$ ipython --no-banner

In [1]: import numpy as np

In [2]: import numpy.linalg as la

In [3]: np.set_printoptions(suppress=True, linewidth=200)

In [4]: M = np.loadtxt("mat.csv", delimiter=",")

In [5]: M
Out[5]: 
array([[-2., -3.,  4.,  1.,  5.,  2.,  0.,  1.,  5.],
       [ 0., -2.,  1., -3., -5., -2.,  1., -4.,  4.],
       [ 0.,  0.,  3., -5.,  2., -1., -4., -3.,  3.],
       [ 0.,  0.,  0., -1.,  5.,  4.,  3.,  1.,  0.],
       [ 0.,  0.,  0.,  0.,  2.,  3.,  0.,  0., -4.],
       [ 0.,  0.,  0.,  0.,  0., -1.,  0.,  1., -5.],
       [ 0.,  0.,  0.,  0.,  0.,  0., -1., -1.,  1.],
       [ 0.,  0.,  0.,  0.,  0.,  0.,  0., -3., -2.],
       [ 0.,  0.,  0.,  0.,  0.,  0.,  0.,  0., -2.]])

In [6]: la.matrix_rank(M, rtol=0.1)
Out[6]: np.int64(7)

In [7]: la.cond(M) > 100
Out[7]: np.True_

In [8]: round(float(la.norm(M, 2) / la.norm(M)), 2)
Out[8]: 0.63

In [9]: [round(float(x), 2) for x in la.svd(M, compute_uv=False)[:3]]
Out[9]: [11.93, 11.17, 6.87]

In [10]: U, s, Vh = la.svd(M)

In [11]: print(np.argmax(s[:-1] / (s[1:] + 1e-6)) + 1)
8

In [12]: B = U[:, :8] @ np.diag(s[:8]) @ Vh[:8]

In [13]: la.matrix_rank(M, rtol=0.05)
Out[13]: np.int64(7)

In [14]: round(float(np.abs(M - B).max()), 2)
Out[14]: 0.01

In [15]: np.round(la.det(M), 2)
Out[15]: np.float64(-144.0)

In [16]: np.round(np.abs(la.eigvals(M)).max(), 2)
Out[16]: np.float64(3.0)

In [17]: M @ M
Out[17]: 
array([[  4.,  12.,   1., -14.,  28.,  15., -16.,  -2., -52.],
       [  0.,   4.,   1.,   4., -13., -22., -16.,  11.,  26.],
       [  0.,   0.,   9., -10., -15., -16., -23.,  -2.,   2.],
       [  0.,   0.,   0.,   1.,   5.,   7.,  -6.,  -3., -39.],
       [  0.,   0.,   0.,   0.,   4.,   3.,   0.,   3., -15.],
       [  0.,   0.,   0.,   0.,   0.,   1.,   0.,  -4.,  13.],
       [  0.,   0.,   0.,   0.,   0.,   0.,   1.,   4.,  -1.],
       [  0.,   0.,   0.,   0.,   0.,   0.,   0.,   9.,  10.],
       [  0.,   0.,   0.,   0.,   0.,   0.,   0.,   0.,   4.]])

In [18]: np.round(np.sort(np.abs(la.eigvals(M))), 2)
Out[18]: array([1., 1., 1., 2., 2., 2., 2., 3., 3.])

In [19]: print(np.allclose(M, M.T))
False

In [20]: np.trace(M)
Out[20]: np.float64(-7.0)
